% ipython --no-banner

In [1]: import numpy as np

In [2]: from numpy import linalg as LA

In [3]: np.set_printoptions(precision=2, suppress=True, linewidth=200, floatmode="fixed")

In [4]: rng = np.random.default_rng(76851)

In [5]: J = np.eye(3, dtype=int)[rng.permutation(3)] * np.array([3, 1, 0])

In [6]: J
Out[6]: 
array([[0, 0, 0],
       [0, 1, 0],
       [3, 0, 0]])

In [7]: # 2 groups of indices that never mix

In [8]: J @ J
Out[8]: 
array([[0, 0, 0],
       [0, 1, 0],
       [0, 0, 0]])

In [9]: np.prod(np.diag(J)), round(LA.det(J), 2)
Out[9]: (np.int64(0), np.float64(0.0))

In [10]: [int(LA.matrix_rank(LA.matrix_power(J, p))) for p in range(1, 4)]
Out[10]: [2, 1, 1]

In [11]: np.sort(LA.eigvals(J))
Out[11]: array([0.00, 0.00, 1.00])

In [12]: LA.matrix_rank(J - J[0, 0] * np.eye(3))
Out[12]: np.int64(2)

In [13]: np.round(LA.det(2 * J), 2), round(LA.det(J), 2)
Out[13]: (np.float64(0.0), np.float64(0.0))

In [14]: np.poly(J)
Out[14]: array([ 1.00, -1.00,  0.00,  0.00])

In [15]: round(float(LA.det(J.T)), 2)
Out[15]: 0.0

In [16]: np.einsum("ij,ji->", J, J)
Out[16]: np.int64(1)

In [17]: round(LA.eigvals(J).sum().real, 2)
Out[17]: np.float64(1.0)

In [18]: J[:, 0] @ J[:, 1]
Out[18]: np.int64(0)

In [19]: LA.norm(J, axis=0)
Out[19]: array([3.00, 1.00, 0.00])

In [20]: J.T @ J
Out[20]: 
array([[9, 0, 0],
       [0, 1, 0],
       [0, 0, 0]])

In [21]: F = np.load("dump.npy")

In [22]: F
Out[22]: 
array([[ 3.00,  2.00, -1.00,  3.00],
       [-3.00,  0.00, -2.00,  2.00],
       [-3.00,  1.00,  3.00,  2.00],
       [ 0.00,  0.00,  0.00,  0.00]])

In [23]: # rows and columns are dependent

In [24]: P = np.triu(np.array([[-6, 0, 3, -8], [-6, 7, 0, -9], [3, -1, -2, 5], [8, -5, 0, -1]]), 1) + np.eye(4)

In [25]: M2 = P @ F @ LA.inv(P)

In [26]: P @ F - F @ P
Out[26]: 
array([[ -9.00,   3.00,   0.00,  53.00],
       [  0.00,   0.00,   9.00, -14.00],
       [  0.00,   0.00,   9.00, -30.00],
       [  0.00,   0.00,   0.00,   0.00]])

In [27]: theta = np.radians(72)

In [28]: R = np.eye(4)

In [29]: R[1, 1] = R[0, 0] = np.cos(theta)

In [30]: R[1, 0], R[0, 1] = -np.sin(theta), np.sin(theta)

In [31]: R
Out[31]: 
array([[ 0.31,  0.95,  0.00,  0.00],
       [-0.95,  0.31,  0.00,  0.00],
       [ 0.00,  0.00,  1.00,  0.00],
       [ 0.00,  0.00,  0.00,  1.00]])

In [32]: M2 = F @ R.T

In [33]: LA.svd(F, compute_uv=False), LA.svd(M2, compute_uv=False)
Out[33]: (array([5.46, 4.58, 3.49, 0.00]), array([5.46, 4.58, 3.49, 0.00]))

In [34]: np.round(LA.det(R), 2), np.round(np.trace(R), 2)
Out[34]: (np.float64(1.0), np.float64(2.62))

In [35]: np.allclose(F @ F.T, M2 @ M2.T)
Out[35]: True

In [36]: np.abs(M2 - F).max(axis=0)
Out[36]: array([3.02, 4.24, 0.00, 0.00])

In [37]: M2 = np.array([[-8, 8, -1], [-9, -1, -6], [0, -1, -4], [-6, 1, -8]])

In [38]: LA.matrix_rank(F @ M2)
Out[38]: np.int64(3)
